>>> import numpy as np
>>> from numpy import linalg as LA
>>> np.set_printoptions(precision=1, suppress=True, linewidth=160, sign=" ")
>>> f = np.array([3, 2, 3, 3, 2, 3, 2, 1, 1, 1, 0, 3, 2, 2, 2])
>>> v = np.array([2, -2, -3, -2, -3, -1, 2, 1])
>>> K = np.outer(f, v)
>>> print(K)
[[ 6 -6 -9 -6 -9 -3  6  3]
 [ 4 -4 -6 -4 -6 -2  4  2]
 [ 6 -6 -9 -6 -9 -3  6  3]
 [ 6 -6 -9 -6 -9 -3  6  3]
 [ 4 -4 -6 -4 -6 -2  4  2]
 [ 6 -6 -9 -6 -9 -3  6  3]
 [ 4 -4 -6 -4 -6 -2  4  2]
 [ 2 -2 -3 -2 -3 -1  2  1]
 [ 2 -2 -3 -2 -3 -1  2  1]
 [ 2 -2 -3 -2 -3 -1  2  1]
 [ 0  0  0  0  0  0  0  0]
 [ 6 -6 -9 -6 -9 -3  6  3]
 [ 4 -4 -6 -4 -6 -2  4  2]
 [ 4 -4 -6 -4 -6 -2  4  2]
 [ 4 -4 -6 -4 -6 -2  4  2]]
>>> vec = np.array([-3, -2, 3, 3, 3, 1, 3, -3])
>>> print((K @ vec).argmax())
10
>>> print(np.sign((K @ vec).round(6)))
[-1 -1 -1 -1 -1 -1 -1 -1 -1 -1  0 -1 -1 -1 -1]
>>> E = np.load("test5.npy")
>>> print(E)
[[ 1.3  0.4 -0.6 -0.9 -0.5 -0.2 -0.2 -0.4 -0.3 -1.2  0.  -0.5 -0.5  0.8 -0.6 -1.8]
 [ 0.8  2.7  0.1  2.4 -0.1  0.9  1.1  0.5 -1.4 -0.7  0.8  0.7 -1.2  0.   1.5 -2.2]
 [ 0.9  0.4  1.   0.   0.2 -0.6 -1.1 -2.4  0.7 -0.6 -0.1  0.7  0.7  0.4  0.8  1.2]
 [ 1.5  0.  -0.9 -0.5  0.1 -0.6  0.3 -1.4 -1.7 -0.5  1.5  0.6 -1.6  0.5  1.3  1.6]
 [ 0.4  0.9  0.4 -0.2  0.  -0.3  1.5  1.  -0.3 -0.2  0.4  0.   0.1 -0.2  0.9 -0.9]]
>>> print(round(float(LA.norm(E) ** 2 / LA.norm(E, 2) ** 2), 1))
2.3
>>> print(round(float(LA.norm(E[3] - E[1])), 1))
6.3
>>> print(LA.norm(E, axis=1).argmax())
1
>>> print(round(float(LA.norm(E, 1)), 1), np.round(LA.norm(E, np.inf), 1))
7.7 17.1
>>> print(round(float(E[3] @ E[1]), 1))
3.7
>>> vec = np.array([-1, -1, 2, 0, 1, 0, 0, 2, 1, -1, 2, 0, 1, 1, -1, -2])
>>> h1 = np.maximum(E @ vec, 0)
>>> print(np.maximum(E @ (3 * vec), 0))
[ 3.6  0.6  0.   0.   9. ]
>>> print(h1)
[ 1.2  0.2  0.   0.   3. ]
>>> X = np.loadtxt("a.csv", delimiter=",")
>>> print(X)
[[-4.  5. -2.  2.  5. -3. -2. -3. -4.  3. -1. -4.  5.  1. -5.]
 [ 5.  5.  1. -1. -1.  1. -5.  4.  5.  1. -5.  5. -4. -5.  2.]
 [ 3. -4.  3. -2. -3. -1.  3. -3. -2.  0. -4. -4.  0.  2.  2.]
 [-5.  5. -3.  5.  1.  2.  1. -2. -2. -5. -3.  1.  3.  2.  0.]
 [ 5. -5. -4.  2. -4. -1.  4. -1. -2.  2.  0. -5.  3.  1.  2.]
 [ 5.  3.  1.  2. -1.  1. -2. -2.  3. -3.  3.  4. -4.  1.  4.]
 [ 0. -5. -3.  5.  3. -5.  5. -3. -4. -3.  3. -2.  4. -2.  0.]
 [ 4.  4.  1. -4. -5. -4.  5.  0.  5.  2.  5. -1. -3.  2.  0.]
 [ 5.  4.  2. -2. -2. -3.  3. -5. -4. -2.  4.  3.  5. -1.  0.]
 [-1.  1.  1. -3.  5.  1.  1. -5.  2.  3. -3. -2.  5.  4. -4.]
 [ 4.  0.  3. -3.  2.  0.  3.  1.  3.  3. -4.  4. -3.  5.  4.]
 [ 1. -2.  1.  1. -3.  4. -4.  5. -1.  5.  0.  2.  4.  3.  2.]
 [ 2.  3. -2.  2.  5. -1.  5.  5.  0.  0. -1.  5. -3.  4. -1.]
 [-3.  1. -2.  0. -2. -5.  5. -1. -3.  5.  4.  3.  3. -5. -2.]
 [-5.  2. -2. -4. -1. -3. -3.  5.  1. -1. -2.  5. -2.  1.  0.]]
>>> M2 = LA.inv(X)
>>> print(round(LA.det(X) * LA.det(M2), 1))
1.0
>>> print(np.round(LA.slogdet(X)[0], 1))
-1.0
>>> print(np.trace(X))
0.0
>>> print(np.allclose(X, X.T))
False
>>> rng = np.random.default_rng(6051)
>>> M2 = X + rng.integers(-2, 3, (15, 14)) @ rng.integers(-2, 3, (14, 15))
>>> print(M2)
[[ -6.  16.   1.  -1.  -4.  -9.   1.  -5.  -5.   4. -12. -10.   1.  14.  -1.]
 [  2.   8.  -2.  -2.  -1.   5.  -5.   6.   7.   6.   5.  23. -10. -10.   7.]
 [ 14. -13.  -1.  -4.   1.  -4.   5.  -2. -14. -13.  -5. -13.  -1.   7.  -4.]
 [  1.   9.  -2.  17.   3. -11.  15.   1.  -5.  -2.  -2.  -5.  12.   2.   0.]
 [  5.   8.  -1.   1.  -6.   6.   8.   4.  -2.  11.   2.  12.  -8.  -6.  13.]
 [  5.  -2.  -1.   4.  -8.  -6.   8.   3.   8.  -2.   6.   2.  10.   4.   1.]
 [ -2.  -2.   0.   0.  15. -16.  14.   3.  -2. -10.   1.   5.   1.  -3.   8.]
 [  3.  -2.  10. -18.   2.   5.  10.  14.  10. -10.   3.  14.  -7.   6.   2.]
 [ 23. -10.   8.  -5.   3.  -2.   5.  -2. -14. -16.   3.   5.   8.  -6.   1.]
 [ -8. -10.   3.  -6.  -6.   7.  -9. -11.   5.   9.  11.   3.   2.  -1. -22.]
 [  9.   3.   2.  10.   9.   0.  12.   2.  -1.   8.  -3.  -9.  -5.  16.  -1.]
 [ -7.   3.   9.   1.  -5.   7.  -8.  13.  -6.   1.   1.  19.   9.  -8.  -8.]
 [  1.   7.  -4.  10.  -2.  -2.   3.  -2.  -2.   3.   4.   2.  -8.  11.  -9.]
 [ -4.  -6.  -3.  -6. -13. -16.   3.  -5.   0.   2.  -1. -11.  11.  -3.   0.]
 [ -2.   5.  -6. -13. -10.   8.   0.   9.   5.   3.  -6.  11.  -8.   7.  14.]]
>>> print(np.round(LA.svd(M2 - X, compute_uv=False), 1) + 0)
[ 56.8  46.1  43.3  34.2  29.8  23.   22.1  19.8  15.4  10.3   6.6   2.8   2.3   0.7   0. ]
>>> z = rng.permutation(15)
>>> M2 = X[:, z] * rng.choice([-1, 1], 15)
>>> print(M2)
[[-2. -5. -3.  4. -1.  5. -3. -2.  4.  2.  5. -3.  4. -5. -1.]
 [ 1.  1.  4. -5. -5.  5. -1. -5. -5. -1. -2.  1. -5.  4.  5.]
 [ 2.  3. -3. -3. -4. -4. -0.  3.  4. -3. -2. -1.  2. -0. -2.]
 [-5. -1. -2.  5. -3.  5.  5.  1. -1.  3. -0.  2.  2. -3. -2.]
 [-2.  4. -1. -5.  0. -5. -2.  4.  5.  4. -2. -1.  2. -3. -1.]
 [-2.  1. -2. -5.  3.  3.  3. -2. -4. -1. -4.  1. -3.  4. -1.]
 [-5. -3. -3. -0.  3. -5.  3.  5.  2.  3. -0. -5.  4. -4.  2.]
 [ 4.  5.  0. -4.  5.  4. -2.  5.  1. -1. -0. -4. -5.  3. -2.]
 [ 2.  2. -5. -5.  4.  4.  2.  3. -3. -2. -0. -3.  4. -5.  1.]
 [ 3. -5. -5.  1. -3.  1. -3.  1.  2. -1.  4.  1. -2. -5. -4.]
 [ 3. -2.  1. -4. -4.  0. -3.  3. -4. -3. -4.  0. -3.  3. -5.]
 [-1.  3.  5. -1.  0. -2. -5. -4. -2. -1. -2.  4.  1. -4. -3.]
 [-2. -5.  5. -2. -1.  3. -0.  5. -5.  2.  1. -1. -0.  3. -4.]
 [-0.  2. -1.  3.  4.  1. -5.  5. -3.  2.  2. -5.  3. -3.  5.]
 [ 4.  1.  5.  5. -2.  2.  1. -3. -5.  2. -0. -3. -1.  2. -1.]]
>>> Uu, _, Vt = LA.svd(X.T @ M2)
>>> print(z)
[  3   4   7   0  10   1   9   6  11   2  14   5   8  12  13]
>>> W0 = np.loadtxt("out18.csv", delimiter=",")
>>> print(W0)
[[-0.9  0.4  0.1 -1.6  0.1 -1.5  0.6  0.9  1.5]
 [-1.5 -2.1  1.7  0.8  0.8 -0.6 -0.1  0.4 -0.2]
 [-0.7  1.2  0.6 -1.1 -0.2  0.5 -0.9  0.3  0.5]
 [-0.2 -1.1  0.1  0.6  0.  -1.7 -1.3  0.4  1. ]
 [-2.5 -1.  -1.1  1.  -0.1 -2.5  0.7  0.1  4.5]
 [ 0.7  0.1  0.1 -0.4  0.1 -0.9 -1.2  1.9 -0.4]
 [ 0.4 -0.4  1.2 -0.6 -2.3  1.  -0.8  2.   1.9]
 [ 0.   1.7 -1.4 -1.3 -1.5 -0.4 -0.6 -0.9  0.6]
 [ 0.7  0.1  0.2 -1.2  0.  -0.1  1.7 -0.2  1.7]
 [-1.7  0.7  0.   0.4  0.8  0.5 -0.1  0.5  0.9]
 [ 0.8  0.3  0.3  0.8  0.1  0.5  0.4 -0.1  1.7]
 [-0.3 -0.9  0.3  1.   0.1  1.2 -0.2  2.4  0.5]
 [-2.4 -0.4 -0.7  0.7 -0.3 -2.6  0.4  0.3  4.3]
 [ 0.6 -0.6  1.2 -0.4  0.4 -1.3 -0.1  0.1 -1. ]
 [ 1.8  2.6 -0.2  0.2 -1.1  0.5 -0.8  1.   1.2]
 [-0.6  0.8 -1.5 -1.1  0.7 -0.9 -0.7  1.7  0.3]]
>>> print(LA.norm(W0, axis=1).argmax())
4
>>> print(np.round(W0[6] @ W0[5], 1))
3.5
>>> print(round(float(LA.norm(W0[6] - W0[5])), 1))
4.1
>>> print(round(LA.norm(W0, 2), 1))
9.0
>>> print(round(float(LA.norm(W0) ** 2 / LA.norm(W0, 2) ** 2), 1))
2.4
>>> print(LA.norm(W0, axis=1))
[ 3.   3.4  2.2  2.7  6.   2.6  4.1  3.2  2.8  2.3  2.2  3.1  5.7  2.3  3.8  3. ]
>>> Q, vecs = LA.qr(W0[:, :7])[0], LA.qr(W0[:, 7:])[0]
>>> s = LA.svd(Q.T @ vecs, compute_uv=False)
>>> print(np.degrees(np.arccos(s.clip(0, 1))))
[ 20.2  60. ]
>>> print(s)
[ 0.9  0.5]
>>> vec = np.array([-2, 5, -5, -2, 3, 2, 1, -2, 1])
>>> target = W0 @ vec
>>> print(LA.lstsq(W0, target)[0])
[-2.  5. -5. -2.  3.  2.  1. -2.  1.]
>>> print(target)
[  4.1 -17.5   6.  -11.3   3.2  -7.5 -15.4  14.6   4.1   9.3   0.4  -9.2   2.9 -12.1   6.1  11.4]
>>> target = target + 0.1 * rng.normal(size=16)
>>> print(target)
[  4.  -17.3   6.  -11.3   3.1  -7.5 -15.2  14.6   4.    9.4   0.6  -9.2   2.9 -12.    6.   11.5]
>>> coef, *_ = LA.lstsq(W0, target)
>>> print(coef)
[-2.   4.9 -5.  -2.   3.   2.   0.9 -2.   1. ]
>>> print(coef.round())
[-2.  5. -5. -2.  3.  2.  1. -2.  1.]
>>> f = np.array([1, 2, 3, 2, 2, 1, 2, 0, 0, 2])
>>> m1 = f[np.abs(np.subtract.outer(np.arange(10), np.arange(10)))]
>>> print(m1)
[[ 1  2  3  2  2  1  2  0  0  2]
 [ 2  1  2  3  2  2  1  2  0  0]
 [ 3  2  1  2  3  2  2  1  2  0]
 [ 2  3  2  1  2  3  2  2  1  2]
 [ 2  2  3  2  1  2  3  2  2  1]
 [ 1  2  2  3  2  1  2  3  2  2]
 [ 2  1  2  2  3  2  1  2  3  2]
 [ 0  2  1  2  2  3  2  1  2  3]
 [ 0  0  2  1  2  2  3  2  1  2]
 [ 2  0  0  2  1  2  2  3  2  1]]
>>> vec = np.array([2, 0, 1, 0, 1, 0, 0, 0, 1, 0])
>>> h1 = np.maximum(m1 @ vec, 0)
>>> print(np.flatnonzero(h1 > 1e-9))
[ 0  1  2  3  4  5  6  7  8  9]
>>> print(np.tanh(m1 @ vec))
[ 1.  1.  1.  1.  1.  1.  1.  1.  1.  1.]
